$ python3 -q
>>> import numpy as np
>>> np.set_printoptions(suppress=True, linewidth=140)
>>> m1 = np.load("m.npy")
>>> m1
array([[  8,   8, -13],
       [-10, -10,  -3],
       [-16, -16,  -7],
       [ -9,  -9,  -6]])
>>> np.argsort(-np.linalg.norm(m1, axis=0).round(6), kind="stable")[:3]
array([0, 1, 2])
>>> np.round(np.linalg.norm(m1, 2) / np.linalg.norm(m1), 2)
np.float64(0.9)
>>> [round(float(x), 2) for x in np.linalg.svd(m1, compute_uv=False)[:3]]
[32.0, 15.52, 0.0]
>>> left, s, Vh = np.linalg.svd(m1)
>>> np.argmax(s[:-1] / (s[1:] + 1e-6)) + 1
np.int64(2)
>>> other = left[:, :2] @ np.diag(s[:2]) @ Vh[:2]
>>> np.round(np.linalg.norm(m1 - other) / np.linalg.norm(m1), 2)
np.float64(0.0)
>>> round(np.linalg.norm(m1 - other, 2), 2), round(s[2], 2)
(np.float64(0.0), np.float64(0.0))
>>> np.count_nonzero(m1)
np.int64(12)
>>> np.diff(m1, axis=0)
array([[-18, -18,  10],
       [ -6,  -6,  -4],
       [  7,   7,   1]])
>>> m1 - m1[0]
array([[  0,   0,   0],
       [-18, -18,  10],
       [-24, -24,   6],
       [-17, -17,   7]])
>>> m1.shape
(4, 3)
>>> np.zeros(4, 3)
Traceback (most recent call last):
  File "<python-input-16>", line 1, in <module>
    np.zeros(4, 3)
    ~~~~~~~~^^^^^^
TypeError: Cannot interpret '3' as a data type
>>> np.linalg.rank(m1)
Traceback (most recent call last):
  File "<python-input-17>", line 1, in <module>
    np.linalg.rank(m1)
    ^^^^^^^^^^^^^^
AttributeError: module 'numpy.linalg' has no attribute 'rank'
>>> r0, v = m1[1], m1[3]
>>> r0 @ r0
np.int64(209)
>>> r0 @ v
np.int64(198)
>>> p = (r0 @ v) / (r0 @ r0) * r0
>>> round(float((v - p) @ r0), 2)
0.0
>>> np.outer(r0, v)
array([[90, 90, 60],
       [90, 90, 60],
       [27, 27, 18]])
>>> np.round(v - p, 2)
array([ 0.47,  0.47, -3.16])
>>> np.linalg.matrix_rank(np.outer(r0, v))
np.int64(1)
>>> other = m1 / np.linalg.norm(m1, axis=1, keepdims=True)
>>> G = other @ other.T
>>> (np.abs(G) > 0.9).astype(int)
array([[1, 0, 0, 0],
       [0, 1, 1, 1],
       [0, 1, 1, 1],
       [0, 1, 1, 1]])
